In [1]: import numpy as np

In [2]: from numpy import linalg as LA

In [3]: np.set_printoptions(precision=1, suppress=True, linewidth=100)

In [4]: M = np.array([[0.3, 0.9, -0.5, -0.2, -3.3],
   ...:     [2.2, -1.0, -0.2, 0.6, -4.8],
   ...:     [1.7, 0.1, 0.2, 0.9, -2.4],
   ...:     [0.2, -0.4, -0.1, 1.3, 0.6],
   ...:     [2.2, -3.1, -0.1, -0.2, 4.2],
   ...:     [0.2, 0.7, -0.2, -1.3, -1.8],
   ...:     [1.6, -0.2, -1.1, -0.5, 1.8]])

In [5]: M
Out[5]: 
array([[ 0.3,  0.9, -0.5, -0.2, -3.3],
       [ 2.2, -1. , -0.2,  0.6, -4.8],
       [ 1.7,  0.1,  0.2,  0.9, -2.4],
       [ 0.2, -0.4, -0.1,  1.3,  0.6],
       [ 2.2, -3.1, -0.1, -0.2,  4.2],
       [ 0.2,  0.7, -0.2, -1.3, -1.8],
       [ 1.6, -0.2, -1.1, -0.5,  1.8]])

In [6]: x = np.array([1, 2, 1, 3, -2])

In [7]: target = M @ x

In [8]: LA.solve(M.T @ M, M.T @ target)
Out[8]: array([ 1.,  2.,  1.,  3., -2.])

In [9]: LA.lstsq(M, target)[0]
Out[9]: array([ 1.,  2.,  1.,  3., -2.])

In [10]: rng = np.random.default_rng(45685)

In [11]: target = target + 0.3 * rng.normal(size=7)

In [12]: target
Out[12]: array([  7.5,  11.1,   9.5,   2.8, -13.1,   1.7,  -5.4])

In [13]: beta, *_ = LA.lstsq(M, target)

In [14]: beta.round()
Out[14]: array([ 1.,  2.,  1.,  3., -2.])

In [15]: [round(float(LA.norm(LA.solve(M.T @ M + lam * np.eye(5), M.T @ target))), 2) for lam in (0, 1, 10, 100)]
Out[15]: [4.37, 3.58, 2.4, 1.03]

In [16]: np.round(LA.norm(target - M @ beta), 1)
Out[16]: np.float64(1.1)

In [17]: np.round(M.T @ (target - M @ beta), 1) + 0
Out[17]: array([0., 0., 0., 0., 0.])
